In [1]: import numpy as np

In [2]: from numpy import linalg as LA

In [3]: np.set_printoptions(suppress=True, linewidth=160)

In [4]: tidy = lambda a: np.round(a, 2) + 0

In [5]: M = np.load("arr.npy")

In [6]: tidy(M)
Out[6]: 
array([[ 1.13,  2.17, -1.73],
       [-1.32,  2.06,  1.73],
       [-2.45, -0.11, -1.73]])

In [7]: P = np.triu(np.array([[-3, -3, -7], [-2, 0, 7], [9, -3, -6]]), 1) + np.eye(3)

In [8]: M2 = P @ M @ LA.inv(P)

In [9]: tidy(M2)
Out[9]: 
array([[  22.21,   63.38, -282.95],
       [ -18.45,  -54.04,  238.74],
       [  -2.45,   -7.45,   33.29]])

In [10]: print(tidy(P @ M - M @ P))
[[ 21.08  -2.05  -0.38]
 [-17.13  -4.71 -35.8 ]
 [  0.    -7.34 -16.37]]

In [11]: print(np.count_nonzero(M))
9

In [12]: tidy(LA.svd(M, compute_uv=False))
Out[12]: array([3., 3., 3.])

In [13]: tidy(M.sum(axis=0))
Out[13]: array([-2.64,  4.13, -1.73])

In [14]: LA.matrix_rank(M)
Out[14]: np.int64(3)

In [15]: tidy(M.sum(axis=1))
Out[15]: array([ 1.57,  2.48, -4.29])

In [16]: W0 = np.load("test6.npy")

In [17]: W0
Out[17]: 
array([[  40.77,  -39.48, -180.89, -179.71,  -20.05,    0.58],
       [  38.72,  -38.62, -181.58, -179.9 ,  -20.37,    0.72],
       [  37.66,  -40.3 , -179.66, -179.71,  -21.04,    0.08],
       [  40.05,  -40.69, -178.87, -178.13,  -20.48,    0.21],
       [  41.24,  -41.06, -180.85, -178.73,  -19.06,    0.2 ],
       [  39.58,  -39.82, -180.57, -180.51,  -19.94,   -2.03],
       [  39.09,  -39.71, -178.69, -181.39,  -19.31,    1.54],
       [  40.22,  -40.82, -180.53, -179.25,  -19.33,    0.58],
       [  38.7 ,  -38.04, -179.78, -180.15,  -19.75,   -0.28],
       [  41.41,  -40.08, -180.76, -181.2 ,  -19.34,   -0.25],
       [  41.45,  -39.59, -180.06, -180.35,  -19.62,    0.6 ],
       [  40.14,  -39.62, -178.41, -179.67,  -20.23,    1.21],
       [  39.94,  -39.14, -179.64, -180.29,  -19.47,   -0.02],
       [  39.92,  -37.06, -180.32, -182.51,  -18.35,   -0.48],
       [  40.16,  -38.51, -181.42, -178.68,  -21.89,    0.26],
       [  41.61,  -40.47, -180.98, -178.91,  -20.32,   -0.71],
       [  36.81,  -41.11, -179.3 , -180.45,  -18.46,    0.12],
       [  39.29,  -40.15, -180.79, -180.5 ,  -19.47,   -0.36],
       [  39.15,  -40.49, -179.95, -181.01,  -19.44,    1.83],
       [  39.65,  -40.73, -180.71, -179.63,  -20.44,    0.07],
       [  40.05,  -41.05, -179.75, -179.77,  -21.54,    0.4 ]])

In [18]: x0 = np.array([3, 4, 4, 0, 1, 3])

In [19]: target = W0 @ x0

In [20]: print(tidy(LA.pinv(W0) @ W0))
[[1. 0. 0. 0. 0. 0.]
 [0. 1. 0. 0. 0. 0.]
 [0. 0. 1. 0. 0. 0.]
 [0. 0. 0. 1. 0. 0.]
 [0. 0. 0. 0. 1. 0.]
 [0. 0. 0. 0. 0. 1.]]

In [21]: rng = np.random.default_rng(60352)

In [22]: target = target + 0.02 * rng.normal(size=21)

In [23]: tidy(target)
Out[23]: 
array([-777.53, -782.89, -787.63, -777.94, -782.4 , -788.86, -771.  , -782.34, -775.77, -779.23, -772.08, -768.29, -774.87, -769.56, -780.38, -783.46, -789.3 ,
       -786.41, -778.23, -787.05, -783.38])

In [24]: b, *_ = LA.lstsq(W0, target)

In [25]: tidy(W0.T @ (target - W0 @ b))
Out[25]: array([0., 0., 0., 0., 0., 0.])

In [26]: J = np.loadtxt("sample19.csv", delimiter=",")

In [27]: print(J)
[[-1.8  -1.2  -0.66  0.44 -1.53  0.17  1.14  0.11]
 [-0.72  0.39 -0.61 -1.97  0.66 -0.19  1.89 -0.17]
 [-2.   -0.8   0.07  1.45 -0.64 -1.17 -0.57 -0.38]
 [-1.59 -0.96  0.43 -1.98  0.18  0.97  0.67  0.13]
 [-1.59  0.4  -0.14 -1.17  0.64 -1.83 -0.85  0.65]
 [-0.38  1.23 -0.09  0.22  2.58 -0.3  -0.17  0.71]
 [-0.21  0.08 -2.03  0.8   0.68 -0.43  1.29 -1.37]
 [-0.3  -0.86  1.1  -0.83 -1.32  2.06 -0.55  0.02]
 [-1.42  0.01 -0.92  1.96 -0.12  1.49  0.14  0.24]
 [ 0.01  0.8  -0.58  1.57  1.99  0.85 -0.88 -0.35]
 [-0.06 -0.02  1.83  1.73  0.22 -0.13 -1.25 -1.03]
 [ 0.89  0.85 -0.73  0.17  0.02  1.78 -1.57  1.13]
 [ 0.26 -0.01 -1.04 -0.36 -1.27  0.73 -1.86  1.46]
 [ 2.15 -0.68 -1.55 -0.45 -0.71 -0.21  0.79 -0.39]
 [ 0.49  1.14 -0.87  2.17  0.72 -0.12  0.65 -1.02]
 [ 1.68  0.03 -1.48  0.2  -1.27 -1.43 -0.46 -0.27]
 [-1.6   0.35  1.58  1.05 -1.09  0.01  1.02  0.69]
 [-0.42 -0.65  1.25 -0.2  -2.28 -1.15 -0.52  0.01]
 [ 2.4   0.72  0.05 -0.7  -1.41  0.46 -0.16  0.04]
 [-0.78  1.8   0.83  0.6  -0.37  1.52 -0.92  0.9 ]
 [-0.77 -0.6   0.42  0.19  2.26  1.03 -0.32 -1.25]
 [-0.27 -1.88  0.02  0.9   0.3  -2.01 -0.53 -0.42]
 [-0.7  -0.25  1.24  0.38  2.27 -1.09 -0.39 -0.51]
 [-0.02  0.21  1.16  1.95  0.76 -0.35 -1.71 -0.46]
 [-0.8  -1.14  2.14  0.06  0.94 -0.47 -0.97 -0.65]
 [ 1.75 -1.54  0.86  1.28  0.55  0.46  0.79  0.24]
 [-0.91 -1.81  0.12 -0.95 -0.98 -0.82  0.39  1.49]]

In [28]: D = LA.norm(J[:, None] - J[None], axis=-1)

In [29]: tidy(D[:5, :5])
Out[29]: 
array([[0.  , 3.88, 2.74, 3.31, 4.29],
       [3.88, 0.  , 4.89, 2.61, 3.53],
       [2.74, 4.89, 0.  , 4.37, 3.42],
       [3.31, 2.61, 4.37, 0.  , 3.67],
       [4.29, 3.53, 3.42, 3.67, 0.  ]])

In [30]: D.shape
Out[30]: (27, 27)

In [31]: print(np.unravel_index(D.round(6).argmax(), D.shape))
(np.int64(1), np.int64(23))

In [32]: M2 = np.c_[J[:, :3] @ np.array([[0, 0, 1], [2, 3, 0], [0, 0, 2]]), np.array([0, 0, 1, 0, 1, 0, 2, 2, 1, 2, 2, 1, 0, 0, 1, 2, 2, 0, 1, 1, 1, 0, 0, 1, 2, 0, 1])]

In [33]: tidy(M2)
Out[33]: 
array([[-2.4 , -3.6 , -3.12,  0.  ],
       [ 0.78,  1.17, -1.94,  0.  ],
       [-1.6 , -2.4 , -1.86,  1.  ],
       [-1.92, -2.88, -0.73,  0.  ],
       [ 0.8 ,  1.2 , -1.87,  1.  ],
       [ 2.46,  3.69, -0.56,  0.  ],
       [ 0.16,  0.24, -4.27,  2.  ],
       [-1.72, -2.58,  1.9 ,  2.  ],
       [ 0.02,  0.03, -3.26,  1.  ],
       [ 1.6 ,  2.4 , -1.15,  2.  ],
       [-0.04, -0.06,  3.6 ,  2.  ],
       [ 1.7 ,  2.55, -0.57,  1.  ],
       [-0.02, -0.03, -1.82,  0.  ],
       [-1.36, -2.04, -0.95,  0.  ],
       [ 2.28,  3.42, -1.25,  1.  ],
       [ 0.06,  0.09, -1.28,  2.  ],
       [ 0.7 ,  1.05,  1.56,  2.  ],
       [-1.3 , -1.95,  2.08,  0.  ],
       [ 1.44,  2.16,  2.5 ,  1.  ],
       [ 3.6 ,  5.4 ,  0.88,  1.  ],
       [-1.2 , -1.8 ,  0.07,  1.  ],
       [-3.76, -5.64, -0.23,  0.  ],
       [-0.5 , -0.75,  1.78,  0.  ],
       [ 0.42,  0.63,  2.3 ,  1.  ],
       [-2.28, -3.42,  3.48,  2.  ],
       [-3.08, -4.62,  3.47,  0.  ],
       [-3.62, -5.43, -0.67,  1.  ]])

In [34]: tidy(LA.lstsq(J, M2[:, 0])[0])
Out[34]: array([0., 2., 0., 0., 0., 0., 0., 0.])

In [35]: LA.matrix_rank(M2)
Out[35]: np.int64(3)

In [36]: Xs = (J - J.mean(axis=0)) / J.std(axis=0)

In [37]: print(np.argwhere(np.abs(Xs) > 2))
[[ 1  3]
 [ 1  6]
 [ 3  3]
 [ 5  4]
 [13  0]
 [18  0]
 [19  1]
 [26  7]]

In [38]: b = LA.lstsq(np.delete(Xs, 6, axis=1), Xs[:, 6])[0]

In [39]: tidy(1 - np.var(Xs[:, 6] - np.delete(Xs, 6, axis=1) @ b))
Out[39]: np.float64(0.25)

In [40]: np.abs(b).argmax()
Out[40]: np.int64(2)

In [41]: tidy(b)
Out[41]: array([-0.2 , -0.15, -0.36, -0.24, -0.07,  0.06, -0.3 ])

In [42]: Xs = J - J.mean(axis=0)

In [43]: evecs = LA.svd(Xs)[2][:7]

In [44]: M2 = Xs - Xs @ evecs.T @ evecs

In [45]: tidy(M2.std(axis=0))
Out[45]: array([0.09, 0.08, 0.06, 0.14, 0.11, 0.06, 0.17, 0.44])

In [46]: tidy(LA.norm(M2) / LA.norm(Xs))
Out[46]: np.float64(0.18)

In [47]: labels = J[:, 5] > np.median(J[:, 5])

In [48]: u = J[labels].mean(axis=0) - J[~labels].mean(axis=0)

In [49]: tidy(u)
Out[49]: array([ 0.11,  0.39, -0.1 ,  0.22, -0.33,  1.7 ,  0.08,  0.38])

In [50]: E = np.array([[0, 0, 1, 0, 0],
    ...:     [0, 1, 0, 0, 0],
    ...:     [0, 0, 0, 0, 1],
    ...:     [1, 0, 0, 0, 0],
    ...:     [0, 0, 0, 1, 0]])

In [51]: # keeps lengths

In [52]: Q = E.astype(float).copy()

In [53]: for j in range(5):
    ...:     Q[:, j] -= Q[:, :j] @ (Q[:, :j].T @ Q[:, j])
    ...:     Q[:, j] /= LA.norm(Q[:, j])
    ...: 

In [54]: print(Q)
[[0. 0. 1. 0. 0.]
 [0. 1. 0. 0. 0.]
 [0. 0. 0. 0. 1.]
 [1. 0. 0. 0. 0.]
 [0. 0. 0. 1. 0.]]

In [55]: M2 = E / LA.norm(E, axis=1, keepdims=True)

In [56]: G = M2 @ M2.T

In [57]: np.degrees(np.arccos(np.clip(G[3, 4], -1, 1)))
Out[57]: np.float64(90.0)

In [58]: G
Out[58]: 
array([[1., 0., 0., 0., 0.],
       [0., 1., 0., 0., 0.],
       [0., 0., 1., 0., 0.],
       [0., 0., 0., 1., 0.],
       [0., 0., 0., 0., 1.]])

In [59]: np.argwhere(np.triu(np.abs(G) > 0.95, 1))
Out[59]: array([], shape=(0, 2), dtype=int64)

In [60]: (np.abs(G) > 0.9).astype(int)
Out[60]: 
array([[1, 0, 0, 0, 0],
       [0, 1, 0, 0, 0],
       [0, 0, 1, 0, 0],
       [0, 0, 0, 1, 0],
       [0, 0, 0, 0, 1]])

In [61]: G[3]
Out[61]: array([0., 0., 0., 1., 0.])

In [62]: E[:, 0] @ E[:, 2]
Out[62]: np.int64(0)

In [63]: tidy(LA.norm(E, axis=0))
Out[63]: array([1., 1., 1., 1., 1.])

In [64]: mat = np.array([[14, -14, 14, -14],
    ...:     [28, 14, 28, 14],
    ...:     [10, -10, 12, -12],
    ...:     [20, 10, 24, 12]])

In [65]: tidy(LA.eigvals(mat))
Out[65]: array([24.87+35.18j, 24.87-35.18j,  1.13 +1.59j,  1.13 -1.59j])

In [66]: tidy(np.poly(mat))
Out[66]: array([    1.,   -52.,  1972., -4368.,  7056.])

In [67]: np.einsum("ii->", mat)
Out[67]: np.int64(52)

In [68]: tidy(LA.det(mat.T))
Out[68]: np.float64(7056.0)

In [69]: M2 = LA.inv(mat)

In [70]: tidy(LA.cond(mat))
Out[70]: np.float64(40.07)

In [71]: (np.abs(M2) > 1e-9).astype(int)
Out[71]: 
array([[1, 1, 1, 1],
       [1, 1, 1, 1],
       [1, 1, 1, 1],
       [1, 1, 1, 1]])

In [72]: tidy(LA.slogdet(mat)[0])
Out[72]: np.float64(1.0)

In [73]: F = np.load("layer13.npy")

In [74]: F
Out[74]: 
array([[-0.41,  0.82,  1.36, -0.5 ,  0.  ,  0.36,  0.91,  1.5 ],
       [-2.19,  1.05, -2.43, -2.16,  0.  , -3.43,  1.02, -0.16],
       [ 2.49,  2.99,  4.98,  3.48,  0.  ,  3.98,  2.  ,  5.48],
       [ 0.41,  0.87,  2.95,  0.34,  0.  ,  1.95,  0.93,  2.34],
       [ 2.04,  2.72,  4.35,  2.9 ,  0.  ,  3.35,  1.86,  4.9 ],
       [-0.08,  0.5 ,  2.34, -0.33,  0.  ,  1.34,  0.75,  1.67],
       [ 0.76,  1.63,  2.89,  1.07,  0.  ,  1.89,  1.31,  3.07],
       [ 4.35,  5.66,  6.04,  6.68,  0.  ,  5.04,  3.33,  8.68],
       [-2.87, -1.87, -0.86, -4.3 ,  0.  , -1.86, -0.43, -2.3 ],
       [ 0.09,  0.87,  2.32,  0.03,  0.  ,  1.32,  0.93,  2.03],
       [-2.09, -0.81, -0.38, -2.99,  0.  , -1.38,  0.1 , -0.99],
       [ 2.07,  3.31,  3.83,  3.23,  0.  ,  2.83,  2.16,  5.23],
       [-0.62, -0.81,  2.56, -1.53,  0.  ,  1.56,  0.1 ,  0.47],
       [ 1.89,  2.49,  4.29,  2.63,  0.  ,  3.29,  1.74,  4.63]])

In [75]: U, sig, VT = LA.svd(F)

In [76]: evecs = VT[:(sig > 1e-8).sum()]

In [77]: x0 = F[11] + -3 * F[8] + rng.integers(2) * np.eye(8)[6]

In [78]: tidy(x0)
Out[78]: array([10.68,  8.92,  6.41, 16.13,  0.  ,  8.41,  3.45, 12.13])

In [79]: print(np.allclose(evecs.T @ evecs @ x0, x0))
True

In [80]: LA.matrix_rank(np.vstack([F, x0]))
Out[80]: np.int64(6)

In [81]: G = F.T @ F

In [82]: print(tidy(np.diag(G)))
[ 55.85  76.54 156.38 118.55   0.   101.9   32.32 208.75]

In [83]: print(LA.matrix_rank(G))
6

In [84]: tidy(LA.svd(F, compute_uv=False) ** 2)
Out[84]: array([682.38,  43.63,  24.29,   0.  ,   0.  ,   0.  ,   0.  ,   0.  ])

In [85]: tidy(np.trace(G)), tidy((F ** 2).sum())
Out[85]: (np.float64(750.3), np.float64(750.3))

In [86]: X = np.load("data.npy")

In [87]: X
Out[87]: 
array([[34, 10,  3, 20, 27,  0,  5, 35, 29],
       [10,  4,  0,  8,  6,  0,  2,  8,  8],
       [ 3,  0,  1,  0,  4,  0,  0,  5,  3],
       [20,  8,  0, 16, 12,  0,  4, 16, 16],
       [27,  6,  4, 12, 25,  0,  3, 32, 24],
       [ 0,  0,  0,  0,  0,  0,  0,  0,  0],
       [ 5,  2,  0,  4,  3,  0,  1,  4,  4],
       [35,  8,  5, 16, 32,  0,  4, 41, 31],
       [29,  8,  3, 16, 24,  0,  4, 31, 25]])

In [88]: # looks like rank 2

In [89]: ev, evecs = LA.eigh(X)

In [90]: print((ev > 1e-8).sum(), (ev < -1e-8).sum())
2 0

In [91]: tidy(evecs @ np.diag(ev) @ evecs.T)
Out[91]: 
array([[34., 10.,  3., 20., 27.,  0.,  5., 35., 29.],
       [10.,  4.,  0.,  8.,  6.,  0.,  2.,  8.,  8.],
       [ 3.,  0.,  1.,  0.,  4.,  0.,  0.,  5.,  3.],
       [20.,  8.,  0., 16., 12.,  0.,  4., 16., 16.],
       [27.,  6.,  4., 12., 25.,  0.,  3., 32., 24.],
       [ 0.,  0.,  0.,  0.,  0.,  0.,  0.,  0.,  0.],
       [ 5.,  2.,  0.,  4.,  3.,  0.,  1.,  4.,  4.],
       [35.,  8.,  5., 16., 32.,  0.,  4., 41., 31.],
       [29.,  8.,  3., 16., 24.,  0.,  4., 31., 25.]])

In [92]: tidy(LA.svd(X, compute_uv=False))
Out[92]: array([134.02,  12.98,   0.  ,   0.  ,   0.  ,   0.  ,   0.  ,   0.  ,   0.  ])

In [93]: x0 = np.array([3, 2, 3, 2, 1, 1, 1, 1, 0])

In [94]: X * x0
Out[94]: 
array([[102,  20,   9,  40,  27,   0,   5,  35,   0],
       [ 30,   8,   0,  16,   6,   0,   2,   8,   0],
       [  9,   0,   3,   0,   4,   0,   0,   5,   0],
       [ 60,  16,   0,  32,  12,   0,   4,  16,   0],
       [ 81,  12,  12,  24,  25,   0,   3,  32,   0],
       [  0,   0,   0,   0,   0,   0,   0,   0,   0],
       [ 15,   4,   0,   8,   3,   0,   1,   4,   0],
       [105,  16,  15,  32,  32,   0,   4,  41,   0],
       [ 87,  16,   9,  32,  24,   0,   4,  31,   0]])

In [95]: print((X * x0).sum(axis=1))
[238  70  21 140 189   0  35 245 203]

In [96]: (X @ x0).argmax()
Out[96]: np.int64(7)

In [97]: X @ np.eye(9)[4]
Out[97]: array([27.,  6.,  4., 12., 25.,  0.,  3., 32., 24.])

In [98]: arr = np.loadtxt("x.csv", delimiter=",")

In [99]: arr
Out[99]: 
array([[  1.1,   0.5,  -0.1,   1.3,  -0.2,   0. ,   0.2],
       [  2. ,   0.3,   1.7,  -0.5,  -1. ,  -1.5,  -0.7],
       [ -8. ,   9. ,   5. ,  10. ,   5. ,   3. , -12. ],
       [ -0.7,  -1.1,  -0.5,  -0.9,  -0.3,   0.5,   0.8],
       [ -2.1,  -0.2,   1.6,  -0.6,  -0.5,  -0.8,   0.1],
       [ -0.6,  -0.3,  -0.9,  -0.3,   0.7,   0.2,   0.1],
       [  0.1,  -0.2,  -1.1,   1. ,  -1.7,  -0.7,   0.7],
       [  1.3,  -2.4,  -1. ,  -0.1,   1.5,  -0.3,   1.4],
       [  0. ,   0.7,  -1.1,   0.8,   1.5,  -1.6,  -0.8],
       [ -0.2,  -1.2,  -0.9,  -0.4,   1. ,  -0.8,   0.7],
       [ -1.2,   0.3,  -0.3,   0.2,   1.4,  -2. ,  -0.2],
       [  1.4,   1.2,  -1.7,  -0.1,   0.5,  -0.2,  -0.6],
       [  1. ,   0.3,  -0.4,  -1.1,   1.9,  -1.4,   0.9],
       [  2.1,  -1.4,  -1.2,   0.2,  -1.1,  -2.1,  -2.9],
       [ -1.3,   0.8,   1. ,   0.9,   0.1,   0.1,  -0.5],
       [ -0.4,   0.4,   0.6,   0.2,   0.8,   0. ,  -1.3],
       [ -0.2,  -1.2,  -0.4,  -1.1,  -2. ,   1.9,  -0.5],
       [ -1.3,   0.4,   0.6,  -2.1,  -0.3,   0.2,  -0.5]])

In [100]: # row 2 is much longer than the rest

In [101]: Xs = arr - arr.mean(axis=0)

In [102]: U, sig, VT = LA.svd(Xs, full_matrices=False)

In [103]: LA.matrix_rank(Xs)
Out[103]: np.int64(7)

In [104]: tidy(sig)
Out[104]: array([21.18,  5.81,  5.24,  4.05,  3.19,  3.08,  2.66])
